% python3 -q
>>> import numpy as np
>>> np.set_printoptions(precision=3, suppress=True, linewidth=140, floatmode="fixed")
>>> tidy = lambda a: np.round(a, 3) + 0
>>> basis = 3 * np.array([[1.1, 0.8, 1.4], [0.7, 0.0, 1.1], [-0.6, 1.2, 0.0]])
>>> rng = np.random.default_rng(349)
>>> z = rng.integers(0, 3, 24)
>>> mat = basis[z] + rng.normal(size=(24, 3))
>>> tidy(mat)
array([[-1.515,  5.317, -0.371],
       [ 2.438, -1.854,  2.286],
       [ 1.611,  2.107,  4.299],
       [ 2.210,  0.522,  3.208],
       [ 1.590, -0.886,  2.406],
       [-0.354,  4.103, -2.043],
       [-2.880,  3.281,  1.199],
       [ 2.470,  1.022,  4.087],
       [-2.150,  3.547, -0.618],
       [ 3.316, -0.312,  5.089],
       [-2.740,  2.258,  1.701],
       [ 2.516, -0.279,  2.675],
       [-1.623,  4.061, -0.153],
       [-1.752,  3.295, -0.765],
       [ 3.398,  2.354,  4.456],
       [-3.505,  3.819, -1.711],
       [ 3.218,  2.065,  4.819],
       [ 4.168,  2.930,  6.434],
       [-0.489, -1.072,  3.343],
       [ 2.031, -2.126,  2.594],
       [-2.106,  2.681,  0.835],
       [-2.114,  4.137, -0.434],
       [-1.908,  2.217,  0.396],
       [-2.271,  4.313, -0.349]])
>>> G = np.cov(mat, rowvar=False)
>>> G.shape
(3, 3)
>>> tidy(np.polyfit(mat[:, 0], mat[:, 2], 1))
array([0.802, 1.689])
>>> tidy(np.corrcoef(mat.T))
array([[ 1.000, -0.592,  0.844],
       [-0.592,  1.000, -0.559],
       [ 0.844, -0.559,  1.000]])
>>> tidy(G)
array([[ 6.132, -3.109,  4.916],
       [-3.109,  4.500, -2.787],
       [ 4.916, -2.787,  5.531]])
>>> np.argwhere(np.triu(np.abs(np.corrcoef(mat.T)) > 0.8, 1))
array([[0, 2]])
>>> Xs = mat - mat.mean(axis=0)
>>> Uu, sig, VT = np.linalg.svd(Xs, full_matrices=False)
>>> tidy(VT[0] * np.sign(VT[0, np.abs(VT[0]).argmax()]))
array([ 0.654, -0.447,  0.610])
>>> tidy(sig ** 2 / (sig ** 2).sum())
array([0.795, 0.150, 0.056])
>>> np.searchsorted(np.cumsum(sig ** 2) / (sig ** 2).sum(), 0.9) + 1
np.int64(2)
>>> (np.sign(Uu[:, 0]) == np.sign(Uu[0, 0])).astype(int)
array([1, 0, 0, 0, 0, 1, 1, 0, 1, 0, 1, 0, 1, 1, 0, 1, 0, 0, 0, 0, 1, 1, 1, 1])
